$ python3 -q
>>> import numpy as np
>>> from numpy import linalg as LA
>>> np.set_printoptions(precision=3, suppress=True, linewidth=100)
>>> X = np.array([[2, 2, 1, 0, 1, 2, 0, 2],
...     [1, 1, 2, 2, 2, 0, 1, 2],
...     [1, 1, 1, 2, 1, 1, 1, 2],
...     [0, 2, 0, 0, 2, 0, 0, 2],
...     [1, 1, 0, 1, 1, 1, 0, 2],
...     [0, 2, 1, 1, 0, 0, 1, 2],
...     [1, 0, 2, 1, 2, 1, 1, 1]])
>>> X[2] = X[3]
>>> X
array([[2, 2, 1, 0, 1, 2, 0, 2],
       [1, 1, 2, 2, 2, 0, 1, 2],
       [0, 2, 0, 0, 2, 0, 0, 2],
       [0, 2, 0, 0, 2, 0, 0, 2],
       [1, 1, 0, 1, 1, 1, 0, 2],
       [0, 2, 1, 1, 0, 0, 1, 2],
       [1, 0, 2, 1, 2, 1, 1, 1]])
>>> np.unique(X.round(6), axis=0).shape
(6, 8)
>>> np.abs(np.diag(LA.qr(X)[1])) > 1e-9
array([ True,  True,  True,  True,  True,  True, False])
>>> U, sigma, vt = LA.svd(X)
>>> evecs = vt[:(sigma > 1e-8).sum()]
>>> rng = np.random.default_rng(6605)
>>> x0 = X[5] + -3 * X[2] + rng.integers(2) * np.eye(8)[6]
>>> x0
array([ 0., -4.,  1.,  1., -6.,  0.,  1., -4.])
>>> LA.matrix_rank(np.vstack([X, x0]))
np.int64(6)
>>> np.diag(evecs.T @ evecs)
array([0.765, 0.777, 0.784, 0.765, 0.969, 0.862, 0.485, 0.591])
>>> round(float(LA.norm(x0 - evecs.T @ evecs @ x0)), 3)
0.0
>>> np.allclose(evecs.T @ evecs @ x0, x0)
True
>>> w1 = np.array([[0, -1, 0, -2, 0, 0],
...     [0, 0, 1, -2, 2, -2],
...     [2, 1, 1, 0, 1, 0],
...     [0, 2, 0, 2, 0, 1],
...     [-2, 0, 2, 1, -2, 0],
...     [-1, -2, 0, 2, 1, 2],
...     [2, 2, -1, 2, -2, 1],
...     [1, 0, 1, -2, -2, 1]])
>>> beta = np.array([-5, 3, 5, 1, -2, -1])
>>> act = np.maximum(X @ w1 + beta, 0)
>>> LA.matrix_rank(act)
np.int64(5)
>>> W2 = np.array([[2, -1, 2],
...     [-2, 1, -1],
...     [2, -2, 1],
...     [0, 0, 2],
...     [0, 0, 2],
...     [-1, 2, 1]])
>>> act @ W2
array([[ 23, -22,  13],
       [  4, -12,   7],
       [ 20, -23,  10],
       [ 20, -23,  10],
       [ 14, -14,  10],
       [  4, -11,   3],
       [  6,  -8,  19]])
>>> U, sigma, vt = LA.svd(X, full_matrices=False)
>>> np.round(U.T @ U, 3) + 0
array([[1., 0., 0., 0., 0., 0., 0.],
       [0., 1., 0., 0., 0., 0., 0.],
       [0., 0., 1., 0., 0., 0., 0.],
       [0., 0., 0., 1., 0., 0., 0.],
       [0., 0., 0., 0., 1., 0., 0.],
       [0., 0., 0., 0., 0., 1., 0.],
       [0., 0., 0., 0., 0., 0., 1.]])
>>> round(float(np.sqrt((sigma ** 2).sum())), 3), round(LA.norm(X), 3)
(9.695, np.float64(9.695))
>>> sigma.round(3) + 0
array([8.362, 3.335, 2.628, 2.073, 1.2  , 0.554, 0.   ])
>>> np.cumsum(sigma ** 2) / np.sum(sigma ** 2)
array([0.744, 0.862, 0.936, 0.981, 0.997, 1.   , 1.   ])
>>> (sigma > 1e-8).sum()
np.int64(6)
>>> LA.matrix_rank(X, rtol=0.1)
np.int64(5)
>>> round(LA.norm(X, 2) / LA.norm(X), 3)
np.float64(0.863)
>>> np.argsort(-LA.norm(X, axis=0).round(6), kind="stable")[:3]
array([7, 1, 4])
>>> m1 = np.maximum(np.array([[-1],
...     [0],
...     [-1],
...     [1],
...     [2],
...     [3],
...     [-3],
...     [-2],
...     [-1],
...     [3],
...     [-3],
...     [-3],
...     [-2],
...     [-2],
...     [-1],
...     [0],
...     [-2],
...     [-3],
...     [-3],
...     [-3],
...     [0],
...     [1],
...     [-2],
...     [-3],
...     [0],
...     [3],
...     [-1],
...     [-2],
...     [-1],
...     [2],
...     [-3],
...     [-2],
...     [-2],
...     [0],
...     [2],
...     [-2]]) @ np.array([[0, 0, -2, -1, -1, 0, 1]]) + np.array([1, 3, 3, 2, 1, -2, 1]), 0)
>>> m1
array([[1, 3, 5, 3, 2, 0, 0],
       [1, 3, 3, 2, 1, 0, 1],
       [1, 3, 5, 3, 2, 0, 0],
       [1, 3, 1, 1, 0, 0, 2],
       [1, 3, 0, 0, 0, 0, 3],
       [1, 3, 0, 0, 0, 0, 4],
       [1, 3, 9, 5, 4, 0, 0],
       [1, 3, 7, 4, 3, 0, 0],
       [1, 3, 5, 3, 2, 0, 0],
       [1, 3, 0, 0, 0, 0, 4],
       [1, 3, 9, 5, 4, 0, 0],
       [1, 3, 9, 5, 4, 0, 0],
       [1, 3, 7, 4, 3, 0, 0],
       [1, 3, 7, 4, 3, 0, 0],
       [1, 3, 5, 3, 2, 0, 0],
       [1, 3, 3, 2, 1, 0, 1],
       [1, 3, 7, 4, 3, 0, 0],
       [1, 3, 9, 5, 4, 0, 0],
       [1, 3, 9, 5, 4, 0, 0],
       [1, 3, 9, 5, 4, 0, 0],
       [1, 3, 3, 2, 1, 0, 1],
       [1, 3, 1, 1, 0, 0, 2],
       [1, 3, 7, 4, 3, 0, 0],
       [1, 3, 9, 5, 4, 0, 0],
       [1, 3, 3, 2, 1, 0, 1],
       [1, 3, 0, 0, 0, 0, 4],
       [1, 3, 5, 3, 2, 0, 0],
       [1, 3, 7, 4, 3, 0, 0],
       [1, 3, 5, 3, 2, 0, 0],
       [1, 3, 0, 0, 0, 0, 3],
       [1, 3, 9, 5, 4, 0, 0],
       [1, 3, 7, 4, 3, 0, 0],
       [1, 3, 7, 4, 3, 0, 0],
       [1, 3, 3, 2, 1, 0, 1],
       [1, 3, 0, 0, 0, 0, 3],
       [1, 3, 7, 4, 3, 0, 0]])
>>> # rank 4
>>> rank = LA.matrix_rank(m1)
>>> rank
np.int64(4)
>>> null = LA.svd(m1)[2][rank:].T
>>> [int(LA.matrix_rank(np.delete(m1, i, axis=0))) for i in range(36)]
[4, 4, 4, 4, 4, 4, 4, 4, 4, 4, 4, 4, 4, 4, 4, 4, 4, 4, 4, 4, 4, 4, 4, 4, 4, 4, 4, 4, 4, 4, 4, 4, 4, 4, 4, 4]
